% ipython --no-banner

In [1]: import numpy as np

In [2]: np.set_printoptions(precision=3, suppress=True, linewidth=160, legacy="1.25")

In [3]: def rnd(a):
   ...:     return np.round(a, 3) + 0
   ...: 

In [4]: X = np.loadtxt("w.csv", delimiter=",")

In [5]: X
Out[5]: 
array([[ 5.,  5.,  5.,  5.,  5.],
       [ 5., 10., 10., 10., 10.],
       [ 5., 10., 15., 15., 15.],
       [ 5., 10., 15., 20., 20.],
       [ 5., 10., 15., 20., 25.]])

In [6]: np.kron(np.eye(2, dtype=int), X)
Out[6]: 
array([[ 5.,  5.,  5.,  5.,  5.,  0.,  0.,  0.,  0.,  0.],
       [ 5., 10., 10., 10., 10.,  0.,  0.,  0.,  0.,  0.],
       [ 5., 10., 15., 15., 15.,  0.,  0.,  0.,  0.,  0.],
       [ 5., 10., 15., 20., 20.,  0.,  0.,  0.,  0.,  0.],
       [ 5., 10., 15., 20., 25.,  0.,  0.,  0.,  0.,  0.],
       [ 0.,  0.,  0.,  0.,  0.,  5.,  5.,  5.,  5.,  5.],
       [ 0.,  0.,  0.,  0.,  0.,  5., 10., 10., 10., 10.],
       [ 0.,  0.,  0.,  0.,  0.,  5., 10., 15., 15., 15.],
       [ 0.,  0.,  0.,  0.,  0.,  5., 10., 15., 20., 20.],
       [ 0.,  0.,  0.,  0.,  0.,  5., 10., 15., 20., 25.]])

In [7]: rnd(np.linalg.det(2 * X)), rnd(np.linalg.det(X))
Out[7]: (100000.0, 3125.0)

In [8]: rnd(np.linalg.eigvals(X).sum().real)
Out[8]: 75.0

In [9]: rnd(np.linalg.eigvals(X))
Out[9]: array([61.718,  7.243,  2.915,  1.766,  1.358])

In [10]: np.einsum("ii->", X)
Out[10]: 75.0

In [11]: (X + X.T) / 2
Out[11]: 
array([[ 5.,  5.,  5.,  5.,  5.],
       [ 5., 10., 10., 10., 10.],
       [ 5., 10., 15., 15., 15.],
       [ 5., 10., 15., 20., 20.],
       [ 5., 10., 15., 20., 25.]])

In [12]: rnd(np.linalg.matrix_power(X, 2))
Out[12]: 
array([[ 125.,  225.,  300.,  350.,  375.],
       [ 225.,  425.,  575.,  675.,  725.],
       [ 300.,  575.,  800.,  950., 1025.],
       [ 350.,  675.,  950., 1150., 1250.],
       [ 375.,  725., 1025., 1250., 1375.]])

In [13]: rnd(np.sort(np.abs(np.linalg.eigvals(X))))
Out[13]: array([ 1.358,  1.766,  2.915,  7.243, 61.718])

In [14]: np.allclose(X @ X.T, X.T @ X)
Out[14]: True

In [15]: np.allclose(X, X.T)
Out[15]: True

In [16]: rnd(np.linalg.det(X))
Out[16]: 3125.0

In [17]: X @ X
Out[17]: 
array([[ 125.,  225.,  300.,  350.,  375.],
       [ 225.,  425.,  575.,  675.,  725.],
       [ 300.,  575.,  800.,  950., 1025.],
       [ 350.,  675.,  950., 1150., 1250.],
       [ 375.,  725., 1025., 1250., 1375.]])

In [18]: U, s, Vh = np.linalg.svd(X, full_matrices=False)

In [19]: (s > 1e-8).sum()
Out[19]: 5

In [20]: rnd(s / s[0])
Out[20]: array([1.   , 0.117, 0.047, 0.029, 0.022])

In [21]: rnd(U.T @ U)
Out[21]: 
array([[1., 0., 0., 0., 0.],
       [0., 1., 0., 0., 0.],
       [0., 0., 1., 0., 0.],
       [0., 0., 0., 1., 0.],
       [0., 0., 0., 0., 1.]])

In [22]: np.allclose(U * s @ Vh, X)
Out[22]: True

In [23]: np.abs(U[:, 0]).round(6).argmax()
Out[23]: 4

In [24]: rnd(Vh @ Vh.T)
Out[24]: 
array([[1., 0., 0., 0., 0.],
       [0., 1., 0., 0., 0.],
       [0., 0., 1., 0., 0.],
       [0., 0., 0., 1., 0.],
       [0., 0., 0., 0., 1.]])

In [25]: U.shape, s.shape, Vh.shape
Out[25]: ((5, 5), (5,), (5, 5))

In [26]: feats = np.load("x.npy")

In [27]: rnd(feats)
Out[27]: 
array([[-1.022, -1.704, -0.23 ],
       [-1.704,  0.968,  0.4  ],
       [-0.23 ,  0.4  , -1.946]])

In [28]: vec = np.array([2, 3, 3])

In [29]: target = feats @ vec

In [30]: c, lr = np.zeros(3), 1 / np.linalg.norm(feats, 2) ** 2

In [31]: for i in range(3):
    ...:     c -= lr * feats.T @ (feats @ c - target)
    ...:     if i % 1 == 0: print(i, round(np.linalg.norm(feats @ c - target), 3))
    ...: 
0 0.0
1 0.0
2 0.0

In [32]: rnd(np.linalg.cond(feats))
Out[32]: 1.0

In [33]: M2 = np.array([[-3, -1], [5, 2]])

In [34]: C = np.kron(M2, feats)

In [35]: rnd(np.linalg.norm(C, 2)), rnd(np.linalg.norm(M2, 2) * np.linalg.norm(feats, 2))
Out[35]: (12.486, 12.486)

In [36]: C.shape
Out[36]: (6, 6)

In [37]: np.linalg.matrix_rank(C)
Out[37]: 6

In [38]: w, vecs = np.linalg.eigh(feats)

In [39]: rnd(np.linalg.eigvalsh(feats + 4 * np.eye(3)))
Out[39]: array([2., 2., 6.])

In [40]: rnd(vecs.T @ vecs)
Out[40]: 
array([[1., 0., 0.],
       [0., 1., 0.],
       [0., 0., 1.]])

In [41]: np.abs(vecs[:, -1]).round(6).argmax()
Out[41]: 1

In [42]: (w > 1e-8).sum(), (w < -1e-8).sum()
Out[42]: (1, 2)

In [43]: rnd(vecs.T @ feats @ vecs)
Out[43]: 
array([[-2.,  0.,  0.],
       [ 0., -2.,  0.],
       [ 0.,  0.,  2.]])

In [44]: np.unique(w.round(6) + 0, return_counts=True)[1]
Out[44]: array([2, 1])

In [45]: rnd(np.linalg.svd(feats, compute_uv=False))
Out[45]: array([2., 2., 2.])

In [46]: w, vecs = np.linalg.eig(feats)

In [47]: rnd(np.prod(w))
Out[47]: 8.0

In [48]: rnd(np.sort(np.linalg.eigvals(np.linalg.inv(feats))))
Out[48]: array([-0.5, -0.5,  0.5])

In [49]: rnd(feats @ vecs[:, 0] - w[0] * vecs[:, 0])
Out[49]: array([0., 0., 0.])

In [50]: rnd(np.linalg.norm(feats, axis=0))
Out[50]: array([2., 2., 2.])

In [51]: rnd(feats @ feats.T)
Out[51]: 
array([[4., 0., 0.],
       [0., 4., 0.],
       [0., 0., 4.]])

In [52]: F = np.load("dump.npy")

In [53]: F
Out[53]: 
array([[ 0.6, -0.9, -2.1, -1.6],
       [-1.1,  1.7,  0.5,  0.7],
       [-0.5,  1.3,  1.7,  0.5],
       [-0.5,  0.7, -0.6, -0.9],
       [-0.7,  2.7, -0.2, -0.5],
       [ 0.5,  0. ,  1.3, -2.1],
       [ 1.4, -0.1, -0.4,  0.8],
       [-1.3,  0.2,  1.4, -0.3],
       [ 0.1,  1.2, -1.3, -0.1],
       [-1.4,  2.6,  0.3, -0.4],
       [-0.9,  0.9, -1.2,  0.4],
       [-1.1, -0.6, -0.3,  1. ],
       [ 0.8,  0.7,  0.7, -1. ],
       [ 2.5, -0.9,  0. ,  0.1],
       [-0.9,  0.4, -0.4,  0.3],
       [ 0.2,  0.9,  1.3, -1. ],
       [-0.4, -1.4, -0.2,  0.8],
       [-1.5,  0.2, -0.3, -0.2],
       [ 0.7, -3.2,  0. , -0.7],
       [ 1. ,  1.5,  0. ,  0.3],
       [26. , -6. , 18. ,  0. ],
       [ 1.4, -2. ,  1.5, -0.2],
       [ 0.1, -0.2, -0.6,  0.1],
       [ 2.4,  0.9, -1.7,  0.9],
       [ 1.9,  0. ,  0.2, -1.7]])

In [54]: th = np.radians(180)

In [55]: Rm = np.eye(4)

In [56]: Rm[2, 2] = Rm[0, 0] = np.cos(th)

In [57]: Rm[2, 0], Rm[0, 2] = -np.sin(th), np.sin(th)

In [58]: rnd(Rm)
Out[58]: 
array([[-1.,  0.,  0.,  0.],
       [ 0.,  1.,  0.,  0.],
       [ 0.,  0., -1.,  0.],
       [ 0.,  0.,  0.,  1.]])

In [59]: M2 = F @ Rm.T

In [60]: rnd(np.linalg.det(Rm)), np.trace(Rm)
Out[60]: (1.0, 0.0)

In [61]: np.allclose(np.linalg.norm(F, axis=1), np.linalg.norm(M2, axis=1))
Out[61]: True

In [62]: rnd(M2)
Out[62]: 
array([[ -0.6,  -0.9,   2.1,  -1.6],
       [  1.1,   1.7,  -0.5,   0.7],
       [  0.5,   1.3,  -1.7,   0.5],
       [  0.5,   0.7,   0.6,  -0.9],
       [  0.7,   2.7,   0.2,  -0.5],
       [ -0.5,   0. ,  -1.3,  -2.1],
       [ -1.4,  -0.1,   0.4,   0.8],
       [  1.3,   0.2,  -1.4,  -0.3],
       [ -0.1,   1.2,   1.3,  -0.1],
       [  1.4,   2.6,  -0.3,  -0.4],
       [  0.9,   0.9,   1.2,   0.4],
       [  1.1,  -0.6,   0.3,   1. ],
       [ -0.8,   0.7,  -0.7,  -1. ],
       [ -2.5,  -0.9,   0. ,   0.1],
       [  0.9,   0.4,   0.4,   0.3],
       [ -0.2,   0.9,  -1.3,  -1. ],
       [  0.4,  -1.4,   0.2,   0.8],
       [  1.5,   0.2,   0.3,  -0.2],
       [ -0.7,  -3.2,   0. ,  -0.7],
       [ -1. ,   1.5,   0. ,   0.3],
       [-26. ,  -6. , -18. ,   0. ],
       [ -1.4,  -2. ,  -1.5,  -0.2],
       [ -0.1,  -0.2,   0.6,   0.1],
       [ -2.4,   0.9,   1.7,   0.9],
       [ -1.9,   0. ,  -0.2,  -1.7]])

In [63]: rnd(np.linalg.svd(F, compute_uv=False)), rnd(np.linalg.svd(M2, compute_uv=False))
Out[63]: 
(array([32.677,  6.497,  5.173,  4.229]),
 array([32.677,  6.497,  5.173,  4.229]))

In [64]: M2 = F / np.sqrt((F ** 2).mean(axis=1, keepdims=True))

In [65]: np.linalg.matrix_rank(F - F.mean(axis=1, keepdims=True))
Out[65]: 3

In [66]: rnd(M2[6])
Out[66]: array([ 1.682, -0.12 , -0.481,  0.961])

In [67]: np.linalg.matrix_rank(M2) == np.linalg.matrix_rank(F)
Out[67]: True

In [68]: blk = np.stack([F, 4 * F, F[::-1]])

In [69]: np.linalg.matrix_rank(blk)
Out[69]: array([4, 4, 4])

In [70]: rnd(np.linalg.norm(blk, axis=(1, 2)))
Out[70]: array([ 33.98 , 135.921,  33.98 ])

In [71]: rnd(np.einsum("bij,cij->bc", blk, blk))
Out[71]: 
array([[ 1154.65,  4618.6 ,   -70.94],
       [ 4618.6 , 18474.4 ,  -283.76],
       [  -70.94,  -283.76,  1154.65]])

In [72]: rng = np.random.default_rng(71038)

In [73]: M2 = F + rng.integers(-2, 3, (25, 1)) @ rng.integers(-2, 3, (1, 4))

In [74]: rnd(M2)
Out[74]: 
array([[ -1.4,  -2.9,  -0.1,  -2.6],
       [  2.9,   5.7,  -3.5,   2.7],
       [ -4.5,  -2.7,   5.7,  -1.5],
       [ -2.5,  -1.3,   1.4,  -1.9],
       [ -2.7,   0.7,   1.8,  -1.5],
       [ -3.5,  -4. ,   5.3,  -4.1],
       [  1.4,  -0.1,  -0.4,   0.8],
       [  0.7,   2.2,  -0.6,   0.7],
       [ -3.9,  -2.8,   2.7,  -2.1],
       [  0.6,   4.6,  -1.7,   0.6],
       [ -0.9,   0.9,  -1.2,   0.4],
       [  2.9,   3.4,  -4.3,   3. ],
       [  2.8,   2.7,  -1.3,   0. ],
       [ -1.5,  -4.9,   4. ,  -1.9],
       [  3.1,   4.4,  -4.4,   2.3],
       [  4.2,   4.9,  -2.7,   1. ],
       [ -2.4,  -3.4,   1.8,  -0.2],
       [ -1.5,   0.2,  -0.3,  -0.2],
       [ -3.3,  -7.2,   4. ,  -2.7],
       [ -3. ,  -2.5,   4. ,  -1.7],
       [ 22. , -10. ,  22. ,  -2. ],
       [ -2.6,  -6. ,   5.5,  -2.2],
       [  2.1,   1.8,  -2.6,   1.1],
       [  2.4,   0.9,  -1.7,   0.9],
       [  3.9,   2. ,  -1.8,  -0.7]])

In [75]: np.abs(M2 - F).sum(axis=1)
Out[75]: array([ 7., 14., 14.,  7.,  7., 14.,  0.,  7., 14.,  7.,  0., 14.,  7., 14., 14., 14.,  7.,  0., 14., 14., 14., 14.,  7.,  0.,  7.])

In [76]: r0 = np.array([0, 0, 2])

In [77]: v = np.array([0, -2, 0, -2])

In [78]: J = r0[:, None] + v[None, :]

In [79]: J
Out[79]: 
array([[ 0, -2,  0, -2],
       [ 0, -2,  0, -2],
       [ 2,  0,  2,  0]])

In [80]: vec = np.array([4, 7, 8, 7])

In [81]: J * vec
Out[81]: 
array([[  0, -14,   0, -14],
       [  0, -14,   0, -14],
       [  8,   0,  16,   0]])

In [82]: np.sign((J @ vec).round(6))
Out[82]: array([-1, -1,  1])

In [83]: J @ vec
Out[83]: array([-28, -28,  24])

In [84]: J @ np.eye(4)[3]
Out[84]: array([-2., -2.,  0.])

In [85]: np.einsum("ij,j->i", J, vec)
Out[85]: array([-28, -28,  24])

In [86]: J @ np.ones(4)
Out[86]: array([-4., -4.,  4.])

In [87]: rnd(np.linalg.norm(J, "nuc"))
Out[87]: 6.828

In [88]: rnd(np.linalg.norm(J) ** 2 / np.linalg.norm(J, 2) ** 2)
Out[88]: 1.5

In [89]: rnd(np.linalg.norm(J[1], 1)), rnd(np.linalg.norm(J[1], np.inf))
Out[89]: (4.0, 2.0)

In [90]: J.reshape(2, -1)
Out[90]: 
array([[ 0, -2,  0, -2,  0, -2],
       [ 0, -2,  2,  0,  2,  0]])

In [91]: J.ravel(order="F")
Out[91]: array([ 0,  0,  2, -2, -2,  0,  0,  0,  2, -2, -2,  0])

In [92]: blk = J.reshape(3, 2, -1)

In [93]: blk[:, 0]
Out[93]: 
array([[ 0, -2],
       [ 0, -2],
       [ 2,  0]])

In [94]: blk.shape
Out[94]: (3, 2, 2)

In [95]: blk.transpose(1, 0, 2)
Out[95]: 
array([[[ 0, -2],
        [ 0, -2],
        [ 2,  0]],

       [[ 0, -2],
        [ 0, -2],
        [ 2,  0]]])

In [96]: np.einsum("ihd,ihd->ih", blk, blk)
Out[96]: 
array([[4, 4],
       [4, 4],
       [4, 4]])

In [97]: np.swapaxes(blk, 1, 2)[2]
Out[97]: 
array([[2, 2],
       [0, 0]])

In [98]: M2 = J + rng.integers(-2, 3, (3, 2)) @ rng.integers(-2, 3, (2, 4))

In [99]: M2
Out[99]: 
array([[ 2, -5, -4,  0],
       [-2, -1, -2, -4],
       [ 0,  0, -3, -2]])

In [100]: rnd(np.linalg.svd(M2 - J, compute_uv=False))
Out[100]: array([7.   , 5.477, 0.   ])

In [101]: M2 - J
Out[101]: 
array([[ 2, -3, -4,  2],
       [-2,  1, -2, -2],
       [-2,  0, -5, -2]])

In [102]: np.abs(M2 - J).sum(axis=1)
Out[102]: array([11,  7,  9])

In [103]: M2 = np.array([[1, 2, 0], [3, 2, 2], [3, 3, 0]])

In [104]: C = np.array([[-2, 1], [2, 1]])

In [105]: arr = np.block([[M2, np.array([[0, -2], [-2, -1], [-3, -3]])], [np.zeros((2, 3)), C]])

In [106]: arr
Out[106]: 
array([[ 1.,  2.,  0.,  0., -2.],
       [ 3.,  2.,  2., -2., -1.],
       [ 3.,  3.,  0., -3., -3.],
       [ 0.,  0.,  0., -2.,  1.],
       [ 0.,  0.,  0.,  2.,  1.]])

In [107]: vec = np.ones(5)

In [108]: for _ in range(3):
     ...:     vec = X @ vec
     ...:     vec /= np.linalg.norm(vec)
     ...:     print(round(vec @ X @ vec, 3))
     ...: 
61.639
61.717
61.718

In [109]: rnd(np.linalg.eigvalsh(X)[-1])
Out[109]: 61.718
